% python3 -q
>>> import numpy as np
>>> import numpy.linalg as la
>>> np.set_printoptions(precision=2, suppress=True, linewidth=100)
>>> mat = 0.5 ** np.abs(np.subtract.outer(np.arange(3), np.arange(3)))
>>> mat
array([[1.  , 0.5 , 0.25],
       [0.5 , 1.  , 0.5 ],
       [0.25, 0.5 , 1.  ]])
>>> Q, vecs = la.qr(mat[:, :1])[0], la.qr(mat[:, 1:])[0]
>>> sv = la.svd(Q.T @ vecs, compute_uv=False)
>>> (sv > 0.9).sum()
np.int64(0)
>>> np.round(la.norm(Q @ Q.T - vecs @ vecs.T, 2), 2)
np.float64(1.0)
>>> ev, vecs = la.eigvalsh(mat)
Traceback (most recent call last):
  File "<python-input-9>", line 1, in <module>
    ev, vecs = la.eigvalsh(mat)
    ^^^^^^^^
ValueError: too many values to unpack (expected 2)
>>> ev, vecs = la.eigh(mat)
>>> np.unique(ev.round(6) + 0, return_counts=True)[1]
array([1, 1, 1])
>>> round(ev.sum(), 2), np.trace(mat)
(np.float64(3.0), np.float64(3.0))
>>> la.svd(mat, compute_uv=False)
array([1.84, 0.75, 0.41])
>>> np.abs(vecs[:, -1])
array([0.54, 0.64, 0.54])
>>> vecs @ np.diag(ev) @ vecs.T
array([[1.  , 0.5 , 0.25],
       [0.5 , 1.  , 0.5 ],
       [0.25, 0.5 , 1.  ]])
>>> np.round(vecs.T @ vecs, 2) + 0
array([[1., 0., 0.],
       [0., 1., 0.],
       [0., 0., 1.]])
>>> ev
array([0.41, 0.75, 1.84])
>>> M = np.array([[1, 1, -2, -2], [1, 0, 2, -1], [1, 0, 2, -1], [-2, -2, 1, 1]])
>>> np.round(la.det(M.T), 2)
np.float64(-0.0)
>>> np.einsum("ij,ji->", M, M)
np.int64(14)
>>> arr = np.array([[-0.9, 1.3, -0.7, 0.0],
...     [-0.1, -1.5, 0.4, -0.6],
...     [0.5, -0.9, 0.8, 0.4],
...     [-0.4, -0.7, 0.2, -0.3]])
>>> rng = np.random.default_rng(5708)
>>> arr[0] = arr[1] + 0.3 * rng.normal(size=4)
>>> arr
array([[-0.47, -1.  ,  0.54, -0.39],
       [-0.1 , -1.5 ,  0.4 , -0.6 ],
       [ 0.5 , -0.9 ,  0.8 ,  0.4 ],
       [-0.4 , -0.7 ,  0.2 , -0.3 ]])
>>> idx = rng.permutation(4)
>>> idx
array([1, 2, 0, 3])
>>> out = arr[idx][:, idx]
>>> np.round(np.trace(out), 2)
np.float64(-1.47)
>>> np.allclose(out, arr)
False
>>> ev, vecs = la.eig(arr)
>>> np.sort(la.eigvals(arr.T))
array([-1.92, -0.46,  0.13,  0.78])
>>> np.round(np.prod(ev), 2)
np.float64(0.09)
>>> ev
array([-1.92, -0.46,  0.78,  0.13])
>>> np.round(arr @ vecs[:, 0] - ev[0] * vecs[:, 0], 2) + 0
array([0., 0., 0., 0.])
>>> np.sort(la.eigvals(la.inv(arr)))
array([-2.16, -0.52,  1.28,  7.71])
>>> def softmax(z):
...     e = np.exp(z - z.max(axis=-1, keepdims=True))
...     return e / e.sum(axis=-1, keepdims=True)
... 
>>> softmax(M).sum(axis=1)
array([1., 1., 1., 1.])
>>> scores = M @ M.T / np.sqrt(4)
>>> softmax(scores)[1] @ M
array([ 0.96, -0.01,  1.93, -0.99])
>>> J = np.load("x.npy")
>>> J
array([[ 0.15, -0.05,  0.05, -0.35],
       [-0.05,  0.02, -0.02,  0.12],
       [ 0.05, -0.02,  0.02, -0.12],
       [-0.35,  0.12, -0.12,  0.82]])
>>> x = np.array([1, 2, 0, 2])
>>> rhs = arr @ x
>>> rhs
array([-3.25, -4.3 , -0.5 , -2.4 ])
>>> np.round(la.solve(arr, rhs), 2) + 0
array([1., 2., 0., 2.])
>>> np.round(la.solve(arr, arr[:, 2]), 2) + 0
array([0., 0., 1., 0.])
>>> np.round(la.solve(arr, -3 * rhs), 2) + 0
array([-3., -6.,  0., -6.])
>>> K = np.load("block13.npy")
>>> K
array([[ 0.,  0.,  0.],
       [ 1.,  0.,  1.],
       [ 0.,  0., -2.]])
>>> np.kron(np.eye(2, dtype=int), K)
array([[ 0.,  0.,  0.,  0.,  0.,  0.],
       [ 1.,  0.,  1.,  0.,  0.,  0.],
       [ 0.,  0., -2.,  0.,  0., -0.],
       [ 0.,  0.,  0.,  0.,  0.,  0.],
       [ 0.,  0.,  0.,  1.,  0.,  1.],
       [ 0.,  0., -0.,  0.,  0., -2.]])
>>> round(la.det(K.T), 2)
np.float64(0.0)
>>> round(la.det(K[::-1]), 2)
np.float64(0.0)
>>> np.poly(K)
array([1., 2., 0., 0.])
>>> C2 = K.T @ K
>>> np.allclose(C2, C2.T)
True
>>> la.matrix_rank(C2)
np.int64(2)
>>> (K @ K.T).shape
(3, 3)
>>> la.matrix_power(K, 4)
array([[ 0.,  0.,  0.],
       [ 0.,  0., -8.],
       [ 0.,  0., 16.]])
>>> np.allclose(K @ K.T, K.T @ K)
False
>>> K.inv()
Traceback (most recent call last):
  File "<python-input-60>", line 1, in <module>
    K.inv()
    ^^^^^
AttributeError: 'numpy.ndarray' object has no attribute 'inv'
>>> np.sort(np.abs(la.eigvals(K)))
array([0., 0., 2.])
>>> K @ K
array([[ 0.,  0.,  0.],
       [ 0.,  0., -2.],
       [ 0.,  0.,  4.]])
>>> left, sv, Vh = la.svd(K)
>>> vecs = Vh[:(sv > 1e-8).sum()]
>>> x = K[2] + -3 * K[1] + rng.integers(2) * np.eye(3)[0]
>>> x
array([-2.,  0., -5.])
>>> np.round(la.norm(x - vecs.T @ vecs @ x), 2)
np.float64(0.0)
>>> np.round(vecs.T @ vecs, 2) + 0
array([[1., 0., 0.],
       [0., 0., 0.],
       [0., 0., 1.]])
>>> la.matrix_rank(np.vstack([K, x]))
np.int64(2)
>>> rank = la.matrix_rank(K)
>>> rank
np.int64(2)
>>> null = la.svd(K)[2][rank:].T
>>> [int(la.matrix_rank(K[:i])) for i in range(1, len(K) + 1)]
[0, 1, 2]
>>> K @ null
array([[0.],
       [0.],
       [0.]])
>>> null[:, 0] / null[np.abs(null[:, 0]).round(6).argmax(), 0]
array([0., 1., 0.])
>>> X = 0.7 ** np.abs(np.subtract.outer(np.arange(2), np.arange(2)))
>>> X
array([[1. , 0.7],
       [0.7, 1. ]])
>>> round(float(la.norm(X[1] - X[0])), 2)
0.42
>>> np.round(la.norm(X) ** 2 / la.norm(X, 2) ** 2, 2)
np.float64(1.03)
>>> la.norm(X, axis=0)
array([1.22, 1.22])
>>> round(float(la.norm(X, "nuc")), 2)
2.0
>>> la.norm(X, axis=1).argmax()
np.int64(0)
>>> np.round(la.norm(X, 2), 2)
np.float64(1.7)
>>> X[1] @ X[0]
np.float64(1.4)
>>> x = np.array([1, 0])
>>> rhs = X @ x
>>> b, lr = np.zeros(2), 1 / la.norm(X, 2) ** 2
>>> for i in range(30):
...     b -= lr * X.T @ (X @ b - rhs)
...     if i % 10 == 0: print(i, round(la.norm(X @ b - rhs), 2))
... 
0 0.21
10 0.15
20 0.11
>>> np.round(la.cond(X), 2)
np.float64(5.67)
>>> b
array([0.81, 0.19])
>>> x = np.ones(2)
>>> for _ in range(6):
...     x = X @ x
...     x /= la.norm(x)
...     print(round(x @ X @ x, 2))
... 
1.7
1.7
1.7
1.7
1.7
1.7
>>> x
array([0.71, 0.71])
>>> ev, vecs = la.eigh(X)
>>> x = np.array([-2, -1])
>>> x @ X @ x / (x @ x), np.round(ev[0], 2), ev[-1]
(np.float64(1.56), np.float64(0.3), np.float64(1.7))
>>> np.abs(X).sum(axis=1).max(), np.abs(ev).max()
(np.float64(1.7), np.float64(1.7))
>>> F = np.eye(3, dtype=int)[rng.permutation(3)]
>>> F
array([[1, 0, 0],
       [0, 0, 1],
       [0, 1, 0]])
>>> x = np.array([2, 0, 1])
>>> 3 - la.matrix_rank(F - np.eye(3), tol=1e-8)
np.int64(2)
>>> [p for p in range(1, 25) if np.allclose(la.matrix_power(F, p), np.eye(3))]
[2, 4, 6, 8, 10, 12, 14, 16, 18, 20, 22, 24]
>>> left, sv, Vh = la.svd(F, full_matrices=False)
>>> left.T @ F @ Vh.T
array([[1., 0., 0.],
       [0., 1., 0.],
       [0., 0., 1.]])
>>> round(float(np.sqrt((sv ** 2).sum())), 2), np.round(la.norm(F), 2)
(1.73, np.float64(1.73))
>>> left.shape, sv.shape, Vh.shape
((3, 3), (3,), (3, 3))
>>> ev, vecs = la.eigh(F)
>>> x = np.array([2, 1, 1])
>>> np.round(vecs * np.abs(ev) @ vecs.T, 2) + 0
array([[1., 0., 0.],
       [0., 1., 0.],
       [0., 0., 1.]])
>>> vecs * np.maximum(ev, 0) @ vecs.T
array([[1. , 0. , 0. ],
       [0. , 0.5, 0.5],
       [0. , 0.5, 0.5]])
>>> x = np.array([2, 0, 2])
>>> rhs = F @ x
>>> rhs
array([2, 2, 0])
>>> la.solve(F, rhs + F[:, 1])
array([2., 1., 2.])
>>> la.solve(F, rhs)
array([2., 0., 2.])
>>> la.solve(F, F[:, 0])
array([1., 0., 0.])
>>> la.solve(F.T, F[2])
array([0., 0., 1.])
>>> round(la.det(F), 2)
np.float64(-1.0)
>>> (la.matrix_power((F != 0) + (F.T != 0) + np.eye(3), 3) > 0).astype(int)
array([[1, 0, 0],
       [0, 1, 1],
       [0, 1, 1]])
>>> out = np.array([[1, 2, 1], [0, 1, 1], [2, 3, 1]])
>>> data = np.triu(out, 1)
>>> data
array([[0, 2, 1],
       [0, 0, 1],
       [0, 0, 0]])
>>> [round(float(x), 2) for x in la.svd(data, compute_uv=False)[:3]]
[2.29, 0.87, 0.0]
>>> np.argsort(-la.norm(data, axis=0).round(6), kind="stable")[:3]
array([1, 2, 0])
>>> la.cond(data) > 100
np.True_
